>>> import numpy as np
>>> import numpy.linalg as la
>>> np.set_printoptions(suppress=True, linewidth=160)
>>> tidy = lambda a: np.round(a, 3) + 0
>>> O, _ = la.qr(np.array([[0.7, -0.9, -0.1, 0.7, -0.1, 0.1, -1.0],
...     [0.5, -0.2, -1.4, -0.4, 0.4, -0.9, 0.3],
...     [-0.9, -0.3, 0.3, -0.8, 0.6, -0.6, 0.6],
...     [-0.3, 0.0, 0.3, -1.9, 2.4, 0.5, 0.7],
...     [-0.3, -0.2, -2.6, -0.7, 0.2, -0.8, -0.8],
...     [-0.9, -1.0, -0.2, 1.6, -2.1, 0.6, 0.2],
...     [-1.1, 0.7, -0.5, -1.0, -0.1, -1.1, 0.9],
...     [-0.5, -0.5, 0.7, 0.7, 0.8, 0.3, -0.9],
...     [0.3, -1.4, 0.1, 0.5, 0.4, -0.4, 1.5],
...     [-0.8, 1.1, 0.4, 2.0, -0.5, -0.3, 1.5],
...     [-0.8, 1.9, -0.9, -0.5, -0.1, -0.3, -0.8],
...     [0.6, 1.9, -1.0, 0.9, 0.6, 1.2, -0.6],
...     [-0.6, 0.1, -0.5, 0.1, 0.2, 0.4, 0.1]]))
>>> m1 = O @ O.T
>>> print(tidy(m1))
[[ 0.297  0.072 -0.075 -0.195  0.117 -0.056 -0.226  0.258  0.038 -0.094 -0.096 -0.02  -0.073]
 [ 0.072  0.377 -0.028 -0.067  0.314 -0.193  0.065 -0.147  0.233  0.039 -0.051  0.036 -0.056]
 [-0.075 -0.028  0.249  0.173  0.048 -0.031  0.195  0.182  0.048  0.072  0.051 -0.252  0.051]
 [-0.195 -0.067  0.173  0.734 -0.022 -0.123  0.02   0.054  0.107 -0.159 -0.092  0.119  0.21 ]
 [ 0.117  0.314  0.048 -0.022  0.699  0.1    0.104  0.069  0.042 -0.141  0.149  0.052  0.152]
 [-0.056 -0.193 -0.031 -0.123  0.1    0.82  -0.025 -0.054  0.025  0.018 -0.094 -0.053  0.255]
 [-0.226  0.065  0.195  0.02   0.104 -0.025  0.391 -0.147 -0.033  0.147  0.212 -0.208  0.01 ]
 [ 0.258 -0.147  0.182  0.054  0.069 -0.054 -0.147  0.756 -0.037  0.128  0.056 -0.057  0.079]
 [ 0.038  0.233  0.048  0.107  0.042  0.025 -0.033 -0.037  0.499  0.21  -0.356 -0.066  0.024]
 [-0.094  0.039  0.072 -0.159 -0.141  0.018  0.147  0.128  0.21   0.775  0.069  0.159  0.034]
 [-0.096 -0.051  0.051 -0.092  0.149 -0.094  0.212  0.056 -0.356  0.069  0.445  0.111  0.026]
 [-0.02   0.036 -0.252  0.119  0.052 -0.053 -0.208 -0.057 -0.066  0.159  0.111  0.734  0.148]
 [-0.073 -0.056  0.051  0.21   0.152  0.255  0.01   0.079  0.024  0.034  0.026  0.148  0.224]]
>>> # a projection of rank 7
>>> U, sigma, VT = la.svd(m1)
>>> V = VT[:(sigma > 1e-8).sum()]
>>> rng = np.random.default_rng(588212)
>>> x0 = m1[9] + 4 * m1[0] + rng.integers(2) * np.eye(13)[6]
>>> tidy(x0)
array([ 1.095,  0.327, -0.228, -0.941,  0.325, -0.205,  0.243,  1.162,  0.362,  0.398, -0.316,  0.078, -0.258])
>>> print(la.matrix_rank(np.vstack([m1, x0])))
8
>>> print(tidy(np.diag(V.T @ V)))
[0.297 0.377 0.249 0.734 0.699 0.82  0.391 0.756 0.499 0.775 0.445 0.734 0.224]
>>> print(np.allclose(m1, m1.T))
True
>>> tidy(la.det(m1))
np.float64(0.0)
>>> tidy(np.sort(np.abs(la.eigvals(m1))))
array([0., 0., 0., 0., 0., 0., 1., 1., 1., 1., 1., 1., 1.])
>>> tidy(np.abs(la.eigvals(m1)).max())
np.float64(1.0)
>>> la.cond(m1) > 100
np.True_
>>> X = np.load("case14.npy")
>>> print(tidy(X))
[[ 1.543 -0.531  0.127 -0.882  0.531  0.512]
 [ 0.771  0.535 -0.012  1.223  1.039 -0.737]
 [-0.653 -0.97   0.134  0.682  0.965  1.104]
 [ 0.712 -0.848  0.077  1.07  -1.269  0.115]
 [-0.297 -1.314  0.124 -0.34   0.305 -1.401]
 [-0.059  0.217  1.986 -0.003 -0.063 -0.028]]
>>> f, r1 = X[0], X[5]
>>> tidy(f @ f)
np.float64(4.0)
>>> pr = (f @ r1) / (f @ f) * f
>>> tidy(la.norm(f + r1) ** 2 + la.norm(f - r1) ** 2)
np.float64(16.0)
>>> A2 = X / la.norm(X, axis=1, keepdims=True)
>>> G = A2 @ A2.T
>>> (G - 2 * np.eye(6)).round(6).argmax(axis=1)
array([1, 0, 0, 0, 0, 0])
>>> tidy(np.degrees(np.arccos(np.clip(G[5, 1], -1, 1))))
np.float64(90.0)
